$ python3 -q
>>> import numpy as np
>>> from numpy import linalg as LA
>>> np.set_printoptions(precision=2, suppress=True, linewidth=100, floatmode="fixed")
>>> K = np.array([[3, 0, 1, 2, 0, 2, 2, 1, 0, 1],
...     [2, 1, 1, 3, 0, 0, 0, 2, 0, 1],
...     [3, 3, 1, 0, 0, 0, 3, 3, 3, 3]])
>>> K
array([[3, 0, 1, 2, 0, 2, 2, 1, 0, 1],
       [2, 1, 1, 3, 0, 0, 0, 2, 0, 1],
       [3, 3, 1, 0, 0, 0, 3, 3, 3, 3]])
>>> W = np.array([[0, -1],
...     [-2, 1],
...     [0, 0],
...     [-2, 0],
...     [0, 1],
...     [2, -2],
...     [0, 3],
...     [2, 3],
...     [-3, -2],
...     [2, 3]])
>>> b = np.array([-5, -8])
>>> hid = np.maximum(K @ W + b, 0)
>>> LA.matrix_rank(hid)
np.int64(1)
>>> C = np.array([[5, 5], [5, 0]])
>>> hid @ C
array([[ 0,  0],
       [ 0,  0],
       [65,  0]])
>>> ang = np.radians(90)
>>> R = np.eye(10)
>>> R[3, 3] = R[6, 6] = np.cos(ang)
>>> R[3, 6], R[6, 3] = -np.sin(ang), np.sin(ang)
>>> R.round(2) + 0
array([[ 1.00,  0.00,  0.00,  0.00,  0.00,  0.00,  0.00,  0.00,  0.00,  0.00],
       [ 0.00,  1.00,  0.00,  0.00,  0.00,  0.00,  0.00,  0.00,  0.00,  0.00],
       [ 0.00,  0.00,  1.00,  0.00,  0.00,  0.00,  0.00,  0.00,  0.00,  0.00],
       [ 0.00,  0.00,  0.00,  0.00,  0.00,  0.00, -1.00,  0.00,  0.00,  0.00],
       [ 0.00,  0.00,  0.00,  0.00,  1.00,  0.00,  0.00,  0.00,  0.00,  0.00],
       [ 0.00,  0.00,  0.00,  0.00,  0.00,  1.00,  0.00,  0.00,  0.00,  0.00],
       [ 0.00,  0.00,  0.00,  1.00,  0.00,  0.00,  0.00,  0.00,  0.00,  0.00],
       [ 0.00,  0.00,  0.00,  0.00,  0.00,  0.00,  0.00,  1.00,  0.00,  0.00],
       [ 0.00,  0.00,  0.00,  0.00,  0.00,  0.00,  0.00,  0.00,  1.00,  0.00],
       [ 0.00,  0.00,  0.00,  0.00,  0.00,  0.00,  0.00,  0.00,  0.00,  1.00]])
>>> Y = K @ R.T
>>> np.allclose(K @ K.T, Y @ Y.T)
True
>>> np.abs(Y - K).max(axis=0)
array([0.00, 0.00, 0.00, 4.00, 0.00, 0.00, 3.00, 0.00, 0.00, 0.00])
>>> np.allclose(LA.norm(K, axis=1), LA.norm(Y, axis=1))
True
>>> Y.round(2) + 0
array([[ 3.00,  0.00,  1.00, -2.00,  0.00,  2.00,  2.00,  1.00,  0.00,  1.00],
       [ 2.00,  1.00,  1.00,  0.00,  0.00,  0.00,  3.00,  2.00,  0.00,  1.00],
       [ 3.00,  3.00,  1.00, -3.00,  0.00,  0.00,  0.00,  3.00,  3.00,  3.00]])
>>> x0 = np.array([-2, -3, -1, 0, -3, -3, 0, 1, 3, 0])
>>> (K @ x0).argmax()
np.int64(2)
>>> K @ x0
array([-12,  -6,  -4])
>>> K @ np.ones(10)
array([12.00, 10.00, 19.00])
>>> np.einsum("ij,j->i", K, x0)
array([-12,  -6,  -4])
>>> (K * x0).sum(axis=1)
array([-12,  -6,  -4])
>>> round(float(LA.norm(K, 1)), 2), round(float(LA.norm(K, np.inf)), 2)
(8.0, 19.0)
>>> LA.norm(K, axis=0)
array([4.69, 3.16, 1.73, 3.61, 0.00, 2.00, 3.61, 3.74, 3.00, 3.32])
>>> LA.norm(K, axis=1)
array([4.90, 4.47, 7.42])
>>> round(float(LA.norm(K) ** 2 / LA.norm(K, 2) ** 2), 2)
1.29
>>> round(LA.norm(K[1] - K[0]), 2)
np.float64(3.46)
>>> LA.norm(K, axis=1).argmax()
np.int64(2)
>>> E = np.loadtxt("test17.csv", delimiter=",")
>>> E
array([[-2.00, -1.00,  0.00,  1.00,  2.00,  3.00,  4.00,  5.00],
       [ 6.00,  7.00,  8.00,  9.00, 10.00, 11.00, 12.00, 13.00],
       [14.00, 15.00, 16.00, 17.00, 18.00, 19.00, 20.00, 21.00],
       [22.00, 23.00, 24.00, 25.00, 26.00, 27.00, 28.00, 29.00],
       [30.00, 31.00, 32.00, 33.00, 34.00, 35.00, 36.00, 37.00],
       [38.00, 39.00, 40.00, 41.00, 42.00, 43.00, 44.00, 45.00],
       [46.00, 47.00, 48.00, 49.00, 50.00, 51.00, 52.00, 53.00]])
>>> Y = E[0, 0] * E[1:] - np.outer(E[1:, 0], E[0])
>>> Y
array([[   0.00,   -8.00,  -16.00,  -24.00,  -32.00,  -40.00,  -48.00,  -56.00],
       [   0.00,  -16.00,  -32.00,  -48.00,  -64.00,  -80.00,  -96.00, -112.00],
       [   0.00,  -24.00,  -48.00,  -72.00,  -96.00, -120.00, -144.00, -168.00],
       [   0.00,  -32.00,  -64.00,  -96.00, -128.00, -160.00, -192.00, -224.00],
       [   0.00,  -40.00,  -80.00, -120.00, -160.00, -200.00, -240.00, -280.00],
       [   0.00,  -48.00,  -96.00, -144.00, -192.00, -240.00, -288.00, -336.00]])
>>> E[:, 0] / E[0, 0]
array([  1.00,  -3.00,  -7.00, -11.00, -15.00, -19.00, -23.00])
>>> LA.matrix_rank(Y), LA.matrix_rank(E)
(np.int64(1), np.int64(2))
>>> r = LA.matrix_rank(E)
>>> r
np.int64(2)
>>> ns = LA.svd(E)[2][r:].T
>>> [int(LA.matrix_rank(E[:, :j + 1])) for j in range(8)]
[1, 2, 2, 2, 2, 2, 2, 2]
>>> [int(LA.matrix_rank(E[:i])) for i in range(1, len(E) + 1)]
[1, 2, 2, 2, 2, 2, 2]
>>> [int(LA.matrix_rank(np.delete(E, i, axis=0))) for i in range(7)]
[2, 2, 2, 2, 2, 2, 2]
>>> left, sigma, vt = LA.svd(E)
>>> vecs = vt[:(sigma > 1e-8).sum()]
>>> rng = np.random.default_rng(235)
>>> x0 = E[3] + 5 * E[0] + rng.integers(2) * np.eye(8)[2]
>>> x0
array([12.00, 18.00, 25.00, 30.00, 36.00, 42.00, 48.00, 54.00])
>>> np.allclose(vecs.T @ vecs @ x0, x0)
False
>>> [round(float(x), 2) for x in LA.svd(E, compute_uv=False)[:3]]
[225.75, 9.09, 0.0]
>>> m1 = np.load("sample8.npy")
>>> m1
array([[ 1.00, -2.00,  2.00, -2.00],
       [ 4.00, -5.00,  4.00, -4.00],
       [ 6.00, -6.00,  5.00, -6.00],
       [ 2.00, -2.00,  2.00, -3.00]])
>>> x0 = np.array([0, -7, -1, -4])
>>> m1 @ np.ones(4)
array([-1.00, -1.00, -1.00, -1.00])
>>> np.einsum("ij,j->i", m1, x0)
array([20.00, 47.00, 61.00, 24.00])
>>> np.sign((m1 @ x0).round(6))
array([1.00, 1.00, 1.00, 1.00])
>>> (m1 @ x0).argmax()
np.int64(2)
>>> m1 @ (2 * x0)
array([ 40.00,  94.00, 122.00,  48.00])
>>> m1 @ x0
array([20.00, 47.00, 61.00, 24.00])
>>> LA.norm(m1 @ x0) <= LA.norm(m1, 2) * LA.norm(x0) + 1e-9
np.True_
>>> O, vecs = LA.qr(m1[:, :2])[0], LA.qr(m1[:, 2:])[0]
>>> sigma = LA.svd(O.T @ vecs, compute_uv=False)
>>> (sigma > 0.9).sum()
np.int64(1)
>>> np.degrees(np.arccos(sigma.clip(0, 1)))
array([ 1.26, 43.36])
>>> feats = np.load("out13.npy")
>>> feats
array([[-2, -2, -2, -1,  0,  0,  1,  2,  2,  0],
       [-1,  1, -1,  1, -2,  2,  1, -1, -1,  0],
       [-2,  2, -2,  2, -1,  1, -2,  1,  0,  2],
       [ 2, -2, -1, -1, -1,  2,  2,  1, -2,  2],
       [ 1, -1,  0,  1,  2, -2,  1,  1,  0,  2],
       [-1, -2, -2, -1,  0,  1, -2, -2,  0,  0]])
>>> C2 = feats.T @ feats
>>> C2
array([[ 15,  -4,   9,  -3,   4,  -3,   8,   0,  -7,   2],
       [ -4,  18,   5,  10,  -4,   0,  -6,  -2,  -1,  -2],
       [  9,   5,  14,   0,   5,  -8,   3,  -2,  -1,  -6],
       [ -3,  10,   0,   9,  -1,  -1,  -3,   1,  -1,   4],
       [  4,  -4,   5,  -1,  10, -11,   0,   2,   4,   0],
       [ -3,   0,  -8,  -1, -11,  14,   0,  -3,  -6,   2],
       [  8,  -6,   3,  -3,   0,   0,  15,   6,  -3,   2],
       [  0,  -2,  -2,   1,   2,  -3,   6,  12,   3,   6],
       [ -7,  -1,  -1,  -1,   4,  -6,  -3,   3,   9,  -4],
       [  2,  -2,  -6,   4,   0,   2,   2,   6,  -4,  12]])
>>> np.round(LA.eigvalsh(C2)[::-1], 2) + 0
array([37.09, 31.11, 24.50, 20.93, 11.38,  2.99,  0.00,  0.00,  0.00,  0.00])
>>> ang = np.radians(36)
>>> R = np.eye(10)
>>> R[4, 4] = R[7, 7] = np.cos(ang)
>>> R[4, 7], R[7, 4] = -np.sin(ang), np.sin(ang)
>>> R
array([[ 1.00,  0.00,  0.00,  0.00,  0.00,  0.00,  0.00,  0.00,  0.00,  0.00],
       [ 0.00,  1.00,  0.00,  0.00,  0.00,  0.00,  0.00,  0.00,  0.00,  0.00],
       [ 0.00,  0.00,  1.00,  0.00,  0.00,  0.00,  0.00,  0.00,  0.00,  0.00],
       [ 0.00,  0.00,  0.00,  1.00,  0.00,  0.00,  0.00,  0.00,  0.00,  0.00],
       [ 0.00,  0.00,  0.00,  0.00,  0.81,  0.00,  0.00, -0.59,  0.00,  0.00],
       [ 0.00,  0.00,  0.00,  0.00,  0.00,  1.00,  0.00,  0.00,  0.00,  0.00],
       [ 0.00,  0.00,  0.00,  0.00,  0.00,  0.00,  1.00,  0.00,  0.00,  0.00],
       [ 0.00,  0.00,  0.00,  0.00,  0.59,  0.00,  0.00,  0.81,  0.00,  0.00],
       [ 0.00,  0.00,  0.00,  0.00,  0.00,  0.00,  0.00,  0.00,  1.00,  0.00],
       [ 0.00,  0.00,  0.00,  0.00,  0.00,  0.00,  0.00,  0.00,  0.00,  1.00]])
>>> Y = feats @ R.T
>>> np.abs(Y - feats).max(axis=0)
array([0.00, 0.00, 0.00, 0.00, 1.18, 0.00, 0.00, 0.98, 0.00, 0.00])
>>> t3 = np.stack([feats, -3 * feats, feats[::-1]])
>>> t3.shape
(3, 6, 10)
>>> LA.matrix_rank(t3)
array([6, 6, 6])
>>> Y = LA.inv(m1)
>>> np.allclose(Y, m1.T)
False
>>> round(float(LA.det(m1) * LA.det(Y)), 2)
1.0
>>> Y
array([[ 1.00, -2.00,  2.00, -2.00],
       [ 4.00, -5.00,  4.00, -4.00],
       [ 6.00, -6.00,  5.00, -6.00],
       [ 2.00, -2.00,  2.00, -3.00]])
>>> LA.inv(Y)
array([[ 1.00, -2.00,  2.00, -2.00],
       [ 4.00, -5.00,  4.00, -4.00],
       [ 6.00, -6.00,  5.00, -6.00],
       [ 2.00, -2.00,  2.00, -3.00]])
>>> arr = np.array([[0, 1, 2, 0, 2, 2, 1, 0, 2],
...     [3, 2, 5, 2, 0, 5, 2, 3, 0],
...     [3, 2, 2, 2, 2, 3, 2, 5, 4],
...     [0, 1, 0, 1, 3, 5, 1, 3, 2],
...     [4, 4, 2, 4, 5, 5, 2, 1, 5]])
>>> arr
array([[0, 1, 2, 0, 2, 2, 1, 0, 2],
       [3, 2, 5, 2, 0, 5, 2, 3, 0],
       [3, 2, 2, 2, 2, 3, 2, 5, 4],
       [0, 1, 0, 1, 3, 5, 1, 3, 2],
       [4, 4, 2, 4, 5, 5, 2, 1, 5]])
>>> x0 = np.array([-2, 0, 3, -1, 2, 0, -3, 0, -1])
>>> h = np.maximum(arr @ x0, 0)
>>> np.maximum(arr @ x0, 0) - np.maximum(-arr @ x0, 0)
array([ 5,  1, -8,  0, -7])
>>> Y = arr + rng.integers(-2, 3, (5, 1)) @ rng.integers(-2, 3, (1, 9))
>>> Y
array([[ 0,  1,  2,  0,  2,  2,  1,  0,  2],
       [ 5, -2,  5,  6, -2,  3,  4,  7, -2],
       [ 1,  6,  2, -2,  4,  5,  0,  1,  6],
       [-1,  3,  0, -1,  4,  6,  0,  1,  3],
       [ 2,  8,  2,  0,  7,  7,  0, -3,  7]])
>>> LA.matrix_rank(Y - arr, tol=1e-8)
np.int64(1)
>>> Y = arr / LA.norm(arr, axis=1, keepdims=True)
>>> C2 = Y @ Y.T
>>> round(np.degrees(np.arccos(np.clip(C2[0, 1], -1, 1))), 2)
np.float64(50.77)
>>> (C2 - 2 * np.eye(5)).round(6).argmax(axis=1)
array([4, 2, 4, 2, 2])
>>> LA.norm(Y, axis=1)
array([1.00, 1.00, 1.00, 1.00, 1.00])
